In [1]: import numpy as np

In [2]: np.set_printoptions(precision=4, suppress=True, linewidth=140)

In [3]: F = np.load("m.npy")

In [4]: F
Out[4]: 
array([[  0.1693,   2.3956,  13.0555,   3.3698],
       [ 19.0918, -10.3003, -11.8515,  11.7009],
       [  1.2037, -14.2509,  10.9369, -17.058 ],
       [-13.2728,  11.7657, -14.4062,   2.2117],
       [ -2.0322,  -9.4624,   6.1805,  -4.4992],
       [ -1.1213,  10.9221,  -8.0782,  -8.2972],
       [ -9.8926,   5.8458,  -0.0533,   0.0331],
       [ -6.6418,  -8.5158,   9.3205,  22.492 ],
       [ 10.7527,  -5.3574, -10.9665,   0.3333],
       [-18.7356, -13.9585,   3.0134,  -3.702 ],
       [  2.4508, -11.0665,  17.0633,  11.4765],
       [  4.7484,   0.5098,  -3.3666,   2.5179],
       [ -2.4881,  -6.5038,  -7.9977,  -8.502 ],
       [  0.8802,   4.2383,  -8.2362,  -1.1708],
       [ 10.3746,  -5.8889,   6.2808,   4.2475],
       [-14.3726,  -2.7723,  -5.0534,   9.8338],
       [ -0.4351,   1.0873, -32.1021,  -1.024 ],
       [ -8.712 ,  13.0209,   5.4113, -11.0337],
       [  0.0145,  10.7186, -11.2633,  -3.748 ],
       [ -1.2954,   7.1181,   1.5994,   4.5682],
       [  0.8314,  -0.3324,   2.5961,  -6.2346],
       [ -9.0844,  10.7373,  -5.4036, -10.7806],
       [  2.8754,  -4.3792,  -1.1118,  -6.1571],
       [ 13.3857,  -0.0933,  -2.1251,  13.891 ],
       [ 12.2685,  -1.1945,  -1.9348,   2.3799],
       [  5.7409,  10.3852,  -2.4177,  -0.3436],
       [  0.4772,   0.4841,   6.6519,   5.4749],
       [ -4.1976,   7.4487,   1.4681, -10.132 ],
       [ -2.3428, -16.1543,  11.5817,  -3.9388],
       [ -1.2567,   9.7412,   5.4684,  -5.5075],
       [  1.3052,   5.291 ,   9.9525,  -6.1756],
       [ 19.5088,   0.8047,   5.9584,  13.7516],
       [  4.1109,  -6.0468, -15.9297,  15.0669]])

In [5]: D = np.linalg.norm(F[:, None] - F[None], axis=-1)

In [6]: np.linalg.matrix_rank(D ** 2)
Out[6]: np.int64(6)

In [7]: D.mean(axis=1).argmax()
Out[7]: np.int64(16)

In [8]: (D + 1e9 * np.eye(33)).round(6).argmin(axis=1)
Out[8]: array([26,  8, 28, 18, 28, 18, 19, 10, 24,  4, 14, 24, 22, 18, 24,  6, 18, 27,  5, 26, 22,  5, 20, 31, 11, 13,  0, 29,  4, 30, 29, 23,  1])

In [9]: np.unravel_index(D.round(6).argmax(), D.shape)
Out[9]: (np.int64(10), np.int64(16))

In [10]: x = np.array([3, 2, 1, -1])

In [11]: rhs = F @ x

In [12]: np.round(np.linalg.pinv(F) @ F, 4) + 0
Out[12]: 
array([[1., 0., 0., 0.],
       [0., 1., 0., 0.],
       [0., 0., 1., 0.],
       [0., 0., 0., 1.]])

In [13]: rng = np.random.default_rng(1658)

In [14]: rhs = rhs + 0.1 * rng.normal(size=33)

In [15]: rhs
Out[15]: 
array([ 15.0349,  12.9204,   2.8733, -32.9161, -14.4174,  18.7586, -18.2118, -50.02  ,  10.2249, -77.3408,  -9.0873,   9.5726, -19.9463,
         4.1212,  21.2945, -63.6858, -29.9697,  16.0345,  13.9715,   7.4513,  10.6837,  -0.4567,   4.7561,  23.9822,  30.029 ,  35.9082,
         3.5752,  13.8442, -23.708 ,  26.6117,  30.5376,  52.3637, -30.8195])

In [16]: beta, *_ = np.linalg.lstsq(F, rhs)

In [17]: [round(float(np.linalg.norm(np.linalg.solve(F.T @ F + lam * np.eye(4), F.T @ rhs))), 2) for lam in (0, 1, 10, 100)]
Out[17]: [3.87, 3.87, 3.85, 3.66]

In [18]: round(float(np.linalg.norm(rhs - F @ beta)), 4)
Out[18]: 0.634

In [19]: A = np.loadtxt("sample5.csv", delimiter=",")

In [20]: A
Out[20]: 
array([[ 0.,  1., -1.,  5., -3.,  1.,  5.,  2.,  1.],
       [-1.,  0., -5., -2., -1., -2., -1.,  0., -2.],
       [ 1.,  5.,  0., -3., -1.,  4.,  2.,  2.,  1.],
       [-5.,  2.,  3.,  0.,  0.,  2., -1.,  2.,  3.],
       [ 3.,  1.,  1.,  0.,  0., -1.,  4.,  2., -6.],
       [-1.,  2., -4., -2.,  1.,  0., -1., -2.,  2.],
       [-5.,  1., -2.,  1., -4.,  1.,  0., -1.,  2.],
       [-2.,  0., -2., -2., -2.,  2.,  1.,  0.,  4.],
       [-1.,  2., -1., -3.,  6., -2., -2., -4.,  0.]])

In [21]: out = A / np.linalg.norm(A, axis=1, keepdims=True)

In [22]: C2 = out @ out.T

In [23]: (np.abs(C2) > 0.9).astype(int)
Out[23]: 
array([[1, 0, 0, 0, 0, 0, 0, 0, 0],
       [0, 1, 0, 0, 0, 0, 0, 0, 0],
       [0, 0, 1, 0, 0, 0, 0, 0, 0],
       [0, 0, 0, 1, 0, 0, 0, 0, 0],
       [0, 0, 0, 0, 1, 0, 0, 0, 0],
       [0, 0, 0, 0, 0, 1, 0, 0, 0],
       [0, 0, 0, 0, 0, 0, 1, 0, 0],
       [0, 0, 0, 0, 0, 0, 0, 1, 0],
       [0, 0, 0, 0, 0, 0, 0, 0, 1]])

In [24]: np.round(np.degrees(np.arccos(np.clip(C2[8, 3], -1, 1))), 4)
Out[24]: np.float64(93.5386)

In [25]: C2[8]
Out[25]: array([-0.7053,  0.2191, -0.1183, -0.0617, -0.224 ,  0.6051, -0.2538, -0.1519,  1.    ])

In [26]: x = np.array([-1, -1, -3, 1, -2, 0, 1, -3, 2])

In [27]: h1 = np.maximum(A @ x, 0)

In [28]: np.maximum(A @ x, 0) - np.maximum(-A @ x, 0)
Out[28]: array([ 14.,  11.,  -9.,  -7., -21.,  16.,  26.,  19.,  -3.])

In [29]: np.tanh(A @ x)
Out[29]: array([ 1.    ,  1.    , -1.    , -1.    , -1.    ,  1.    ,  1.    ,  1.    , -0.9951])

In [30]: feats = np.loadtxt("test14.csv", delimiter=",")

In [31]: feats
Out[31]: 
array([[ 7.,  6.,  3.],
       [ 6.,  5.,  2.],
       [ 5.,  4.,  1.],
       [ 3.,  2., -1.]])

In [32]: r = np.linalg.matrix_rank(feats)

In [33]: r
Out[33]: np.int64(2)

In [34]: N = np.linalg.svd(feats)[2][r:].T

In [35]: N @ N.T
Out[35]: 
array([[ 0.3462, -0.4615,  0.1154],
       [-0.4615,  0.6154, -0.1538],
       [ 0.1154, -0.1538,  0.0385]])

In [36]: N.shape
Out[36]: (3, 1)

In [37]: N[:, 0] / N[np.abs(N[:, 0]).round(6).argmax(), 0]
Out[37]: array([-0.75,  1.  , -0.25])

In [38]: np.allclose(feats @ N, 0)
Out[38]: True

In [39]: [int(np.linalg.matrix_rank(np.delete(feats, i, axis=0))) for i in range(4)]
Out[39]: [2, 2, 2, 2]

In [40]: [int(np.linalg.matrix_rank(feats[:, :j + 1])) for j in range(3)]
Out[40]: [1, 2, 2]

In [41]: np.round(feats @ N, 4) + 0
Out[41]: 
array([[0.],
       [0.],
       [0.],
       [0.]])

In [42]: [int(np.linalg.matrix_rank(feats[:i])) for i in range(1, len(feats) + 1)]
Out[42]: [1, 2, 2, 2]
